% python3 -q
>>> import numpy as np
>>> from numpy import linalg as LA
>>> np.set_printoptions(precision=2, suppress=True, linewidth=120, sign=" ")
>>> M = np.loadtxt("layer1.csv", delimiter=",")
>>> print(M)
[[-0.36  2.06 -0.47  1.91  2.79]
 [-2.11  1.61  0.57 -5.05 -1.03]
 [ 2.85 -2.2   2.58  3.28  2.32]
 [-4.65  5.01 -1.28 -0.61  0.12]
 [ 6.45  4.15 -4.64  0.44  4.79]
 [ 6.11  7.64 -8.75 -4.34  6.57]
 [ 1.06 -2.06  2.71  2.67  2.49]
 [ 3.74  1.44 -0.09  4.87  1.82]
 [-1.74 -1.16  3.03  1.75  1.01]
 [-2.77  7.32 -3.25 -3.5  -1.93]
 [ 0.41 -1.71  4.45  2.89 -2.55]
 [-3.29 -5.67  9.14  3.5  -4.2 ]
 [ 5.18  3.45 -2.5   2.26  2.02]
 [-1.55  2.77 -1.51 -4.04  2.23]
 [-2.96  5.94 -1.61 -0.59 -2.04]
 [-3.23 -1.5   5.38  4.09 -2.78]
 [-0.25 -1.28  2.27 -1.    1.22]
 [ 2.43  6.45 -3.59  1.47 -0.18]
 [-3.44  8.22 -5.61 -4.1   2.75]
 [-5.43  3.36  0.81 -4.59 -3.25]
 [-0.19  8.41 -7.04 -5.49  3.6 ]
 [-0.11  1.25  0.68 -2.68 -0.77]
 [-0.81 -1.1   3.55  1.81 -1.13]]
>>> Xs = M - M.mean(axis=0)
>>> left, sv, vt = LA.svd(Xs, full_matrices=False)
>>> print(np.abs(left[:, 0]).argmax())
11
>>> print(np.round(sv ** 2 / (sv ** 2).sum(), 2) + 0)
[ 0.64  0.26  0.06  0.03  0.  ]
>>> labels = M[:, 4] > np.median(M[:, 4])
>>> u = M[labels].mean(axis=0) - M[~labels].mean(axis=0)
>>> print(round((((M - M.mean(axis=0)) @ u > 0) == labels).mean(), 2))
0.87
>>> print(labels.astype(int))
[ 1  0  1  0  1  1  1  1  0  0  0  0  1  1  0  0  1  0  1  0  1  0  0]
>>> gram = np.cov(M, rowvar=False)
>>> print(np.polyfit(M[:, 2], M[:, 3], 1))
[ 0.48 -0.11]
>>> print(np.argwhere(np.triu(np.abs(np.corrcoef(M.T)) > 0.8, 1)))
[[ 1  2]]
>>> proj = M @ LA.solve(M.T @ M, M.T)
>>> print(proj @ M[:, 1])
[ 2.06  1.61 -2.2   5.01  4.15  7.64 -2.06  1.44 -1.16  7.32 -1.71 -5.67  3.45  2.77  5.94 -1.5  -1.28  6.45  8.22
  3.36  8.41  1.25 -1.1 ]
>>> A = np.load("test1.npy")
>>> print(A)
[[ -0.8   0.8  -1.2]
 [ -0.7  -0.5  -1.4]
 [ -1.5  -1.   -1.5]
 [ -0.1  -1.7   0.9]
 [ -0.1   0.8   1.7]
 [  0.4   1.5  -0.7]
 [ -1.2  -0.7  -1. ]
 [  2.2   0.3   0.6]
 [ -0.9   0.    0.5]
 [ -1.    2.3  -0.6]
 [ -0.3   0.9   0.8]
 [  1.    0.2  -0.1]
 [ -9.  -14.    3. ]
 [  0.2   0.4   0.8]
 [ -1.   -0.6  -1.2]
 [ -0.4  -0.4  -0.7]
 [ -1.6  -1.4   0.8]]
>>> # row 12 is much longer than the rest
>>> Xs = A - A.mean(axis=0)
>>> left, sv, vt = LA.svd(Xs, full_matrices=False)
>>> print(vt[0] * np.sign(vt[0, np.abs(vt[0]).argmax()]))
[ 0.52  0.84 -0.17]
>>> print(np.abs(vt[-1]))
[ 0.7   0.53  0.48]
>>> print(np.abs(vt[0]).argmax())
1
>>> vec = np.array([2, 3, 0])
>>> rhs = A @ vec
>>> coef, lr = np.zeros(3), 1 / LA.norm(A, 2) ** 2
>>> for i in range(25):
...     coef -= lr * A.T @ (A @ coef - rhs)
...     if i % 5 == 0: print(i, round(LA.norm(A @ coef - rhs), 2))
... 
0 2.33
5 1.69
10 1.24
15 0.93
20 0.7
>>> print(coef)
[ 2.04  2.95 -0.15]
>>> u, r1 = A[15], A[16]
>>> print(round(float(u @ r1), 2))
0.64
>>> pr = (u @ r1) / (u @ u) * u
>>> print(r1 - pr)
[-1.28 -1.08  1.35]
>>> print(pr)
[-0.32 -0.32 -0.55]
>>> print(LA.matrix_rank(np.outer(u, r1)))
1
>>> print(round(float(LA.norm(u + r1) ** 2 + LA.norm(u - r1) ** 2), 2))
11.94
>>> print(round((r1 - pr) @ u, 2))
-0.0
>>> dist = LA.norm(A[:, None] - A[None], axis=-1)
>>> print(dist.mean(axis=1).argmax())
12
>>> print(dist[11])
[  2.19   2.25   3.11   2.41   2.19   1.55   2.54   1.39   2.     2.94   1.73   0.    17.64   1.22   2.42   1.64   3.18]
>>> E = np.loadtxt("out13.csv", delimiter=",")
>>> print(E)
[[ 0.19  0.19  0.26  0.19  0.11]
 [ 0.19  0.19  0.26  0.19  0.11]
 [ 0.26  0.26  0.37  0.26  0.16]
 [ 0.19  0.19  0.26  0.19  0.11]
 [ 0.11  0.11  0.16  0.11  0.07]]
>>> print(LA.lstsq(E[:-1].T, E[-1])[2])
1
>>> print(round(float(np.trace(LA.pinv(E) @ E)), 2))
1.0
>>> print(np.abs(np.diag(LA.qr(E)[1])) > 1e-9)
[ True False False False False]
>>> B = E / LA.norm(E, axis=1, keepdims=True)
>>> gram = B @ B.T
>>> print(np.argwhere(np.triu(np.abs(gram) > 0.95, 1)))
[[ 0  1]
 [ 0  2]
 [ 0  3]
 [ 0  4]
 [ 1  2]
 [ 1  3]
 [ 1  4]
 [ 2  3]
 [ 2  4]
 [ 3  4]]
>>> print(LA.norm(B, axis=1))
[ 1.  1.  1.  1.  1.]
>>> print((gram - 2 * np.eye(5)).round(6).argmax(axis=1))
[ 1  0  0  0  0]
>>> print(gram[1])
[ 1.  1.  1.  1.  1.]
>>> print(np.kron(np.eye(2, dtype=int), E))
[[ 0.19  0.19  0.26  0.19  0.11  0.    0.    0.    0.    0.  ]
 [ 0.19  0.19  0.26  0.19  0.11  0.    0.    0.    0.    0.  ]
 [ 0.26  0.26  0.37  0.26  0.16  0.    0.    0.    0.    0.  ]
 [ 0.19  0.19  0.26  0.19  0.11  0.    0.    0.    0.    0.  ]
 [ 0.11  0.11  0.16  0.11  0.07  0.    0.    0.    0.    0.  ]
 [ 0.    0.    0.    0.    0.    0.19  0.19  0.26  0.19  0.11]
 [ 0.    0.    0.    0.    0.    0.19  0.19  0.26  0.19  0.11]
 [ 0.    0.    0.    0.    0.    0.26  0.26  0.37  0.26  0.16]
 [ 0.    0.    0.    0.    0.    0.19  0.19  0.26  0.19  0.11]
 [ 0.    0.    0.    0.    0.    0.11  0.11  0.16  0.11  0.07]]
>>> print(np.einsum("ii->", E))
1.0
>>> print(np.round(LA.det(E[::-1]), 2))
-0.0
>>> print(np.round(np.poly(E), 2) + 0)
[ 1. -1.  0.  0.  0.  0.]
>>> print(np.round(LA.eigvals(E), 2) + 0)
[ 0.+0.j  1.+0.j  0.+0.j  0.+0.j  0.+0.j]
>>> print(round(LA.det(E.T), 2))
-0.0
>>> vec = np.array([3, 3, 2, 2, 3])
>>> print(np.eye(5) - E)
[[ 0.81 -0.19 -0.26 -0.19 -0.11]
 [-0.19  0.81 -0.26 -0.19 -0.11]
 [-0.26 -0.26  0.63 -0.26 -0.16]
 [-0.19 -0.19 -0.26  0.81 -0.11]
 [-0.11 -0.11 -0.16 -0.11  0.93]]
>>> print(E @ E @ vec)
[ 2.37  2.37  3.32  2.37  1.42]
>>> print(round((vec - E @ vec) @ (E @ vec), 2))
0.0
>>> print(np.allclose(E, E.T))
True
>>> print(LA.matrix_power(E, 4))
[[ 0.19  0.19  0.26  0.19  0.11]
 [ 0.19  0.19  0.26  0.19  0.11]
 [ 0.26  0.26  0.37  0.26  0.16]
 [ 0.19  0.19  0.26  0.19  0.11]
 [ 0.11  0.11  0.16  0.11  0.07]]
>>> print(E @ E)
[[ 0.19  0.19  0.26  0.19  0.11]
 [ 0.19  0.19  0.26  0.19  0.11]
 [ 0.26  0.26  0.37  0.26  0.16]
 [ 0.19  0.19  0.26  0.19  0.11]
 [ 0.11  0.11  0.16  0.11  0.07]]
>>> print(np.trace(E))
1.0
>>> print(np.round(np.sort(np.abs(LA.eigvals(E))), 2) + 0)
[ 0.  0.  0.  0.  1.]
>>> print(np.allclose(E @ E.T, E.T @ E))
True
>>> J = np.load("w.npy")
>>> print(J)
[[ -1  -3  -2   3   2   1]
 [  3   9   1  -3  -2   2]
 [ -2  -2 -12   2  -3   0]
 [  0   2   1  -9   2  -3]
 [ -2   3   3   0  -4  -1]
 [ -1   3  -3   2   3   1]]
>>> O, evecs = LA.qr(J[:, :3])[0], LA.qr(J[:, 3:])[0]
>>> sv = LA.svd(O.T @ evecs, compute_uv=False)
>>> print(sv)
[ 0.98  0.38  0.32]
>>> print((sv > 0.9).sum())
1
>>> W0 = np.array([[0, -1, -2, 1], [-1, 0, -1, -2], [-2, -1, 0, -1], [1, -2, -1, 0]])
>>> w1 = np.array([[0, 1, 3, 2], [0, 1, 0, 1], [1, 2, 1, 3]])
>>> coef = np.array([1, 9, 5, 3])
>>> act = np.maximum(A @ w1 + coef, 0)
>>> print((act > 0).astype(int))
[[ 0  1  1  0]
 [ 0  1  1  0]
 [ 0  1  0  0]
 [ 1  1  1  1]
 [ 1  1  1  1]
 [ 1  1  1  1]
 [ 0  1  1  0]
 [ 1  1  1  1]
 [ 1  1  1  1]
 [ 1  1  1  1]
 [ 1  1  1  1]
 [ 1  1  1  1]
 [ 1  0  0  0]
 [ 1  1  1  1]
 [ 0  1  1  0]
 [ 1  1  1  0]
 [ 1  1  1  1]]
>>> print(LA.matrix_rank(act))
4
>>> print((act > 0).mean(axis=0))
[ 0.71  0.94  0.88  0.59]
>>> basis = np.array([[1, 3, 3], [-3, -1, 0], [-1, -1, 0], [0, 3, 1]])
>>> print((act @ basis).round(6).argmax(axis=1))
[ 2  2  2  2  2  2  2  2  2  2  2  2  1  2  2  2  2]
>>> F = np.array([[3, 0, -1, -1, -3],
...     [3, 7, 1, 0, 0],
...     [-3, 1, 6, -1, -3],
...     [3, 3, 3, 8, -2],
...     [0, -1, 3, 2, 9]])
>>> u = np.array([-2, 0, 2, 3, 0])
>>> B = F + np.outer(u, np.eye(5)[1])
>>> print(B)
[[ 3. -2. -1. -1. -3.]
 [ 3.  7.  1.  0.  0.]
 [-3.  3.  6. -1. -3.]
 [ 3.  6.  3.  8. -2.]
 [ 0. -1.  3.  2.  9.]]
>>> print(round(float(LA.det(B) / LA.det(F)), 2), np.round(1 + LA.solve(F, u)[1], 2))
1.25 1.25
>>> print(LA.matrix_rank(B - F))
1
>>> print(LA.matrix_rank(LA.inv(B) - LA.inv(F), tol=1e-8))
1
>>> B = np.array([[1, 2, 1], [2, -4, -3], [2, -1, -1], [4, 4, -2], [-3, 2, 3]])
>>> print(np.einsum("ik,kj->ji", F, B))
[[  6  19  16  53 -15]
 [ -3 -23 -26  19  27]
 [ -3 -19 -19 -31  23]]
>>> print(np.einsum("ij,ij->i", F, F))
[ 20  59  56  95  95]
>>> print(B.T @ F.T)
[[  6  19  16  53 -15]
 [ -3 -23 -26  19  27]
 [ -3 -19 -19 -31  23]]
>>> print(LA.matrix_rank(np.vstack([F, B.T])))
5
>>> vec = np.array([-3, -3, 0, -3, -2])
>>> h = np.maximum(F @ vec, 0)
>>> print(h)
[  0   0  15   0   0]
>>> proj = np.triu(np.array([[1, 3, 1, 3, 1],
...     [0, 0, 3, 0, 0],
...     [2, 1, 0, 3, 3],
...     [0, 1, 3, 3, 1],
...     [1, 0, 2, 2, 3]]), 1) + np.eye(5)
>>> B = proj @ F @ LA.inv(proj)
>>> print(np.poly(B))
[     1.    -33.    440.  -2918.   9544. -12330.]
>>> print(B)
[[  18.  -24.   74. -252.    9.]
 [  -6.   28.  -59.  192.  -18.]
 [   6.  -11.   51. -142.    1.]
 [   3.   -7.   24.  -71.    3.]
 [   0.   -1.    6.  -16.    7.]]
>>> print(proj @ F - F @ proj)
[[ 15.  21.  18.  19.   1.]
 [ -9.  -6.  -6. -15. -15.]
 [  9.  15.  18.  21.   7.]
 [  0. -10.  -9. -16. -11.]
 [  0.   0.   3.  -9. -11.]]
>>> X = np.array([[-2, -3, -3], [3, 0, 2], [1, 1, -2]])
>>> print(X)
[[-2 -3 -3]
 [ 3  0  2]
 [ 1  1 -2]]
>>> vec = np.array([-2, 0, 0])
>>> print(X * vec)
[[ 4  0  0]
 [-6  0  0]
 [-2  0  0]]
>>> print(X @ np.ones(3))
[-8.  5.  0.]
>>> B = X / np.sqrt((X ** 2).mean(axis=1, keepdims=True))
>>> print(LA.matrix_rank(X - X.mean(axis=1, keepdims=True)))
2
>>> print(LA.norm(B, axis=1))
[ 1.73  1.73  1.73]
>>> print(LA.matrix_rank(B) == LA.matrix_rank(X))
True
>>> print(X - X.mean(axis=1, keepdims=True))
[[ 0.67 -0.33 -0.33]
 [ 1.33 -1.67  0.33]
 [ 1.    1.   -2.  ]]
>>> print(B[1])
[ 1.44  0.    0.96]
>>> m1 = np.load("x.npy")
>>> print(m1)
[[ 0  0  0  0  0  0]
 [ 2  3  0  0  0  0]
 [ 3  2  1  0  0  0]
 [ 0  2  3  0  0  0]
 [ 3  0  1  2  1  0]
 [ 1  1  0  0  3  0]]
>>> theta = np.radians(120)
>>> r_ = np.eye(6)
>>> r_[5, 5] = r_[4, 4] = np.cos(theta)
>>> r_[5, 4], r_[4, 5] = -np.sin(theta), np.sin(theta)
>>> print(r_)
[[ 1.    0.    0.    0.    0.    0.  ]
 [ 0.    1.    0.    0.    0.    0.  ]
 [ 0.    0.    1.    0.    0.    0.  ]
 [ 0.    0.    0.    1.    0.    0.  ]
 [ 0.    0.    0.    0.   -0.5   0.87]
 [ 0.    0.    0.    0.   -0.87 -0.5 ]]
>>> B = m1 @ r_.T
>>> print(round(LA.det(r_), 2), np.trace(r_))
1.0 3.0
>>> u = np.array([2, 0])
>>> print(np.correlate(J[2], J[4], "full"))
[  2  10  20  40 -17 -26 -26  21 -13   6   0]
>>> print(np.cross(J[2, :3], J[4, :3]))
[ 30  30 -10]
>>> print(np.convolve(J[2], u))
[ -4  -4 -24   4  -6   0   0]
>>> left, sv, vt = LA.svd(m1)
>>> evecs = vt[:(sv > 1e-8).sum()]
>>> rng = np.random.default_rng(2714)
>>> vec = m1[4] + -2 * m1[5] + rng.integers(2) * np.eye(6)[1]
>>> print(vec)
[ 1. -1.  1.  2. -5.  0.]
>>> print(np.round(evecs.T @ evecs, 2) + 0)
[[ 1.  0.  0.  0.  0.  0.]
 [ 0.  1.  0.  0.  0.  0.]
 [ 0.  0.  1.  0.  0.  0.]
 [ 0.  0.  0.  1.  0.  0.]
 [ 0.  0.  0.  0.  1.  0.]
 [ 0.  0.  0.  0.  0.  0.]]
>>> print(np.diag(evecs.T @ evecs))
[ 1.  1.  1.  1.  1.  0.]
>>> print(LA.matrix_rank(np.vstack([m1, vec])))
5
>>> vec = np.array([0, 2, 1, 0, 2, 1])
>>> h = np.maximum(m1 @ vec, 0)
>>> print(np.flatnonzero(h > 1e-9))
[ 1  2  3  4  5]
>>> print(h)
[ 0  6  5  7  3  8]
>>> print(np.tanh(m1 @ vec))
[ 0.  1.  1.  1.  1.  1.]
>>> print(m1 * (h > 1e-9)[:, None])
[[ 0  0  0  0  0  0]
 [ 2  3  0  0  0  0]
 [ 3  2  1  0  0  0]
 [ 0  2  3  0  0  0]
 [ 3  0  1  2  1  0]
 [ 1  1  0  0  3  0]]
